% ipython --no-banner

In [1]: import numpy as np

In [2]: np.set_printoptions(suppress=True, linewidth=100)

In [3]: def rd(a):
   ...:     return np.round(a, 3) + 0
   ...: 

In [4]: feats = np.array([[0, 0, 0, 0], [-4, -5, 0, 0], [-3, 4, -1, 0], [2, -1, -1, -3]])

In [5]: print(np.linalg.matrix_rank(feats, rtol=0.1))
3

In [6]: hat = np.triu(np.array([[-1, -3, -2, 2], [3, 0, 1, 0], [3, 1, -2, 2], [-2, 0, -1, -3]]), 1) + np.eye(4)

In [7]: B = hat @ feats @ np.linalg.inv(hat)

In [8]: print(hat @ feats - feats @ hat)
[[ 22.   5.   0.  -6.]
 [ -3.  -8.  -4.   8.]
 [  4. -11. -12.   2.]
 [  0.   6.   5.  -2.]]

In [9]: print(B)
[[ 22.  71. -27.   4.]
 [ -7. -22.   7.   0.]
 [  1.   5.  -6.   4.]
 [  2.   5.  -2.  -3.]]

In [10]: U, sv, VT = np.linalg.svd(feats)

In [11]: print(rd(sv))
[6.67  5.378 2.929 0.   ]

In [12]: B = U[:, :3] @ np.diag(sv[:3]) @ VT[:3]

In [13]: print(rd(B))
[[ 0.  0.  0.  0.]
 [-4. -5.  0.  0.]
 [-3.  4. -1.  0.]
 [ 2. -1. -1. -3.]]

In [14]: x0 = np.array([2, -1, 2, 1])

In [15]: a = np.maximum(feats @ x0, 0)

In [16]: print(np.maximum(feats @ (3 * x0), 0))
[0 0 0 0]

In [17]: print(np.maximum(feats @ x0, 0) - np.maximum(-feats @ x0, 0))
[  0  -3 -12   0]

In [18]: print(rd(np.linalg.eigvals(feats).sum().real))
-9.0

In [19]: print(rd(np.linalg.det(feats[::-1])))
0.0

In [20]: print(rd(np.linalg.det(feats.T)))
0.0

In [21]: print(np.einsum("ij,ji->", feats, feats))
35

In [22]: arr = np.load("dump.npy")

In [23]: print(arr)
[[-38.223 -27.798 -16.97 ]
 [-24.793 -18.224 -12.447]
 [-11.136  -8.716  -7.211]
 [ -0.982  -1.209  -1.129]
 [  0.499   0.734   0.592]
 [  1.85    2.86    1.975]
 [ 10.877  15.337   7.098]
 [ 11.362  15.951   7.309]
 [ 11.61   16.263   7.415]
 [ 20.037  26.508  10.735]
 [ 39.67   48.895  17.438]]

In [24]: G = np.cov(arr, rowvar=False)

In [25]: print(rd(np.polyfit(arr[:, 1], arr[:, 0], 1)))
[ 0.98 -4.4 ]

In [26]: print(rd(G))
[[452.25  449.262 216.785]
 [449.262 458.539 215.708]
 [216.785 215.708 105.862]]

In [27]: print(rd(arr.std(axis=0)))
[20.277 20.417  9.81 ]

In [28]: print(np.median(arr, axis=0))
[1.85  2.86  1.975]

In [29]: print(np.argwhere(np.triu(np.abs(np.corrcoef(arr.T)) > 0.8, 1)))
[[0 1]
 [0 2]
 [1 2]]

In [30]: print(np.argsort(-arr.std(axis=0).round(6), kind="stable"))
[1 0 2]

In [31]: print(rd(np.corrcoef(arr[:, 1], arr[:, 0])[0, 1]))
0.987

In [32]: Lm = np.linalg.cholesky(G)

In [33]: print(rd(Lm @ Lm.T))
[[452.25  449.262 216.785]
 [449.262 458.539 215.708]
 [216.785 215.708 105.862]]

In [34]: print(rd(np.prod(np.diag(Lm)) ** 2), rd(np.linalg.det(G)))
10723.742 10723.742

In [35]: print(np.linalg.eigvalsh(G).min() > 0)
True

In [36]: print(rd(G / np.sqrt(np.outer(np.diag(G), np.diag(G)))))
[[1.    0.987 0.991]
 [0.987 1.    0.979]
 [0.991 0.979 1.   ]]

In [37]: q, V = np.linalg.qr(arr[:, :1])[0], np.linalg.qr(arr[:, 1:])[0]

In [38]: sv = np.linalg.svd(q.T @ V, compute_uv=False)

In [39]: print(rd(np.degrees(np.arccos(sv.clip(0, 1)))))
[7.906]

In [40]: q, _ = np.linalg.qr(np.array([[0.1, 0.6, 1.0], [-0.1, -1.0, -0.7], [-1.2, -2.0, 0.1]]))

In [41]: J = q[:, :3]

In [42]: print(rd(J))
[[-0.083  0.455  0.887]
 [ 0.083 -0.883  0.461]
 [ 0.993  0.112  0.035]]

In [43]: print(rd(np.kron(np.eye(2, dtype=int), J)))
[[-0.083  0.455  0.887  0.     0.     0.   ]
 [ 0.083 -0.883  0.461  0.     0.     0.   ]
 [ 0.993  0.112  0.035  0.     0.     0.   ]
 [ 0.     0.     0.    -0.083  0.455  0.887]
 [ 0.     0.     0.     0.083 -0.883  0.461]
 [ 0.     0.     0.     0.993  0.112  0.035]]

In [44]: print(rd(np.linalg.eigvals(J).sum().real))
-0.931

In [45]: print(rd(np.poly(J)))
[ 1.     0.931 -0.931 -1.   ]
